>>> import numpy as np
>>> import numpy.linalg as la
>>> np.set_printoptions(precision=2, suppress=True, linewidth=160)
>>> rd = lambda a: np.round(a, 2) + 0
>>> M = np.load("dump.npy")
>>> M
array([[ -4.,  10.,  -3., -10.],
       [  3.,  -3.,   3.,   2.],
       [  6.,  -8.,   5.,   8.],
       [  3.,  -6.,   3.,   5.]])
>>> Uu, sigma, Vh = la.svd(M)
>>> rd(sigma)
array([22.61,  3.49,  0.88,  0.09])
>>> np.argmax(sigma[:-1] / (sigma[1:] + 1e-6)) + 1
np.int64(3)
>>> M2 = Uu[:, :3] @ np.diag(sigma[:3]) @ Vh[:3]
>>> rd(np.abs(M - M2).max())
np.float64(0.04)
>>> M2 = np.array([[4, 2, 1], [1, 2, 1], [1, 3, 4], [2, 5, 5]])
>>> la.matrix_rank(M @ M2)
np.int64(3)
>>> la.matrix_rank(np.vstack([M, M2.T]))
np.int64(4)
>>> np.einsum("ij,ij->i", M, M)
array([225.,  31., 189.,  79.])
>>> data = np.load("test12.npy")
>>> data
array([[ 0.3 ,  0.4 , -0.9 ,  0.9 , -0.5 ,  1.1 ],
       [-0.2 , -0.5 ,  1.4 ,  0.7 ,  0.5 , -0.9 ],
       [ 1.6 , -0.7 , -1.6 , -0.4 , -1.3 , -0.7 ],
       [-0.5 ,  0.1 ,  0.9 , -0.5 ,  1.7 ,  0.7 ],
       [-0.1 ,  0.8 , -0.1 , -0.1 , -0.9 ,  0.9 ],
       [ 1.3 , -0.5 ,  1.1 ,  0.2 ,  1.3 , -1.1 ],
       [ 0.16, -0.77,  1.16,  1.13,  0.06, -1.16],
       [-1.  ,  0.  ,  1.4 ,  0.5 , -1.2 , -0.2 ]])
>>> r0, v = data[0], data[3]
>>> rd(r0 @ r0)
np.float64(3.33)
>>> rd(r0 @ v)
np.float64(-1.45)
>>> p = (r0 @ v) / (r0 @ r0) * r0
>>> rd(p)
array([-0.13, -0.17,  0.39, -0.39,  0.22, -0.48])
>>> rd(la.norm(r0 + v) ** 2 + la.norm(r0 - v) ** 2)
np.float64(16.06)
>>> M2 = np.c_[data[:, :5] @ np.array([[9, -1, -6, 2, 0],
...     [-7, 2, 2, -2, 8],
...     [7, -3, 3, 0, 2],
...     [9, 8, 1, 6, 0],
...     [3, 9, 9, -4, 6]]), np.array([1, 1, 0, 3, 1, 1, 1, 0])]
>>> rd(M2)
array([[  0.2 ,   5.9 ,  -7.3 ,   7.2 ,  -1.6 ,   1.  ],
       [ 19.3 ,   5.1 ,   9.6 ,   2.8 ,   1.8 ,   1.  ],
       [  0.6 , -13.1 , -27.9 ,   7.4 , -16.6 ,   0.  ],
       [  1.7 ,   9.3 ,  20.7 , -11.  ,  12.8 ,   3.  ],
       [-10.8 ,  -6.9 ,  -6.3 ,   1.2 ,   0.8 ,   1.  ],
       [ 28.6 ,   7.7 ,   6.4 ,  -0.4 ,   6.  ,   1.  ],
       [ 25.3 ,   4.4 ,   2.65,   8.4 ,  -3.48,   1.  ],
       [  1.7 , -10.  ,  -0.1 ,   5.8 ,  -4.4 ,   0.  ]])
>>> rd(la.norm(M2 - data @ la.lstsq(data, M2)[0], axis=0))
array([0.  , 0.  , 0.  , 0.  , 0.  , 1.19])
>>> la.matrix_rank(np.c_[data, M2])
np.int64(7)
>>> rd(la.norm(data[6] - data[1]))
np.float64(0.84)
>>> rd(la.norm(data) ** 2 / la.norm(data, 2) ** 2)
np.float64(2.22)
>>> rd(la.norm(data[6], 1)), rd(la.norm(data[6], np.inf))
(np.float64(4.44), np.float64(1.16))
>>> rd(la.norm(data, "nuc"))
np.float64(12.78)
>>> m1 = np.load("w.npy")
>>> rd(m1)
array([[-0.35, -0.29, -0.6 ,  0.62,  0.21],
       [-0.41, -0.42,  0.69,  0.33, -0.27],
       [ 0.77, -0.04,  0.21,  0.58,  0.14],
       [ 0.24, -0.84, -0.06, -0.41,  0.28],
       [-0.24,  0.21,  0.34, -0.02,  0.89]])
>>> rd(la.det(2 * m1)), rd(la.det(m1))
(np.float64(32.0), np.float64(1.0))
>>> rd(la.eigvals(m1))
array([-0.83+0.56j, -0.83-0.56j,  0.29+0.96j,  0.29-0.96j,  1.  +0.j  ])
>>> rd(la.det(m1[::-1]))
np.float64(1.0)
>>> rd(np.kron(np.eye(2, dtype=int), m1))
array([[-0.35, -0.29, -0.6 ,  0.62,  0.21,  0.  ,  0.  ,  0.  ,  0.  ,  0.  ],
       [-0.41, -0.42,  0.69,  0.33, -0.27,  0.  ,  0.  ,  0.  ,  0.  ,  0.  ],
       [ 0.77, -0.04,  0.21,  0.58,  0.14,  0.  ,  0.  ,  0.  ,  0.  ,  0.  ],
       [ 0.24, -0.84, -0.06, -0.41,  0.28,  0.  ,  0.  ,  0.  ,  0.  ,  0.  ],
       [-0.24,  0.21,  0.34, -0.02,  0.89,  0.  ,  0.  ,  0.  ,  0.  ,  0.  ],
       [ 0.  ,  0.  ,  0.  ,  0.  ,  0.  , -0.35, -0.29, -0.6 ,  0.62,  0.21],
       [ 0.  ,  0.  ,  0.  ,  0.  ,  0.  , -0.41, -0.42,  0.69,  0.33, -0.27],
       [ 0.  ,  0.  ,  0.  ,  0.  ,  0.  ,  0.77, -0.04,  0.21,  0.58,  0.14],
       [ 0.  ,  0.  ,  0.  ,  0.  ,  0.  ,  0.24, -0.84, -0.06, -0.41,  0.28],
       [ 0.  ,  0.  ,  0.  ,  0.  ,  0.  , -0.24,  0.21,  0.34, -0.02,  0.89]])
>>> rd(la.det(m1.T))
np.float64(1.0)
>>> rd(np.einsum("ij,ji->", m1, m1))
np.float64(0.1)
>>> x = np.array([-1, -3, -1, 0, 0])
>>> target = m1 @ x
>>> c, lr = np.zeros(5), 1 / la.norm(m1, 2) ** 2
>>> for i in range(30):
...     c -= lr * m1.T @ (m1 @ c - target)
...     if i % 10 == 0: print(i, round(la.norm(m1 @ c - target), 2))
... 
0 0.0
10 0.0
20 0.0
>>> rd(la.cond(m1))
np.float64(1.0)
>>> blk = np.stack([m1, -2 * m1, m1[::-1]])
>>> rd(la.norm(blk, axis=(1, 2)))
array([2.24, 4.47, 2.24])
>>> rd(np.einsum("bij,cij->bc", blk, blk))
array([[  5., -10.,   1.],
       [-10.,  20.,  -2.],
       [  1.,  -2.,   5.]])
>>> la.matrix_rank(blk)
array([5, 5, 5])
>>> rd(blk.sum(axis=0))
array([[ 0.12,  0.49,  0.94, -0.63,  0.67],
       [ 0.65, -0.42, -0.75, -0.74,  0.54],
       [ 0.  ,  0.  ,  0.  ,  0.  ,  0.  ],
       [-0.65,  0.42,  0.75,  0.74, -0.54],
       [-0.12, -0.49, -0.94,  0.63, -0.67]])
>>> W0 = np.load("arr.npy")
>>> W0
array([[ 0,  2,  0,  0,  0,  0,  0,  0],
       [-3,  0, -1,  0, -1,  0, -2,  0],
       [ 0,  0,  0,  0, -2,  0,  0, -3],
       [ 1,  0,  3,  0,  0, -1,  0,  0],
       [ 3, -1, -3,  0,  0,  0, -1,  0],
       [ 0,  0,  0,  1,  0,  0,  1,  0],
       [ 0,  0,  0,  0, -1,  0, -2,  0],
       [ 0,  0, -2,  0,  0,  0,  0,  0],
       [ 0,  0,  0,  3,  0,  0,  0,  0],
       [ 0,  0,  0,  0,  0,  0,  0, -3]])
>>> gram = W0.T @ W0
>>> rd(la.eigvalsh(gram)[::-1])
array([26.36, 22.38, 19.03, 10.3 ,  7.99,  3.91,  1.65,  0.38])
>>> np.trace(gram), (W0 ** 2).sum()
(np.int64(92), np.int64(92))
>>> (W0 @ W0.T).shape
(10, 10)
>>> np.diag(gram)
array([19,  5, 23, 10,  6,  1, 10, 18])
>>> gram
array([[19, -3, -3,  0,  3, -1,  3,  0],
       [-3,  5,  3,  0,  0,  0,  1,  0],
       [-3,  3, 23,  0,  1, -3,  5,  0],
       [ 0,  0,  0, 10,  0,  0,  1,  0],
       [ 3,  0,  1,  0,  6,  0,  4,  6],
       [-1,  0, -3,  0,  0,  1,  0,  0],
       [ 3,  1,  5,  1,  4,  0, 10,  0],
       [ 0,  0,  0,  0,  6,  0,  0, 18]])
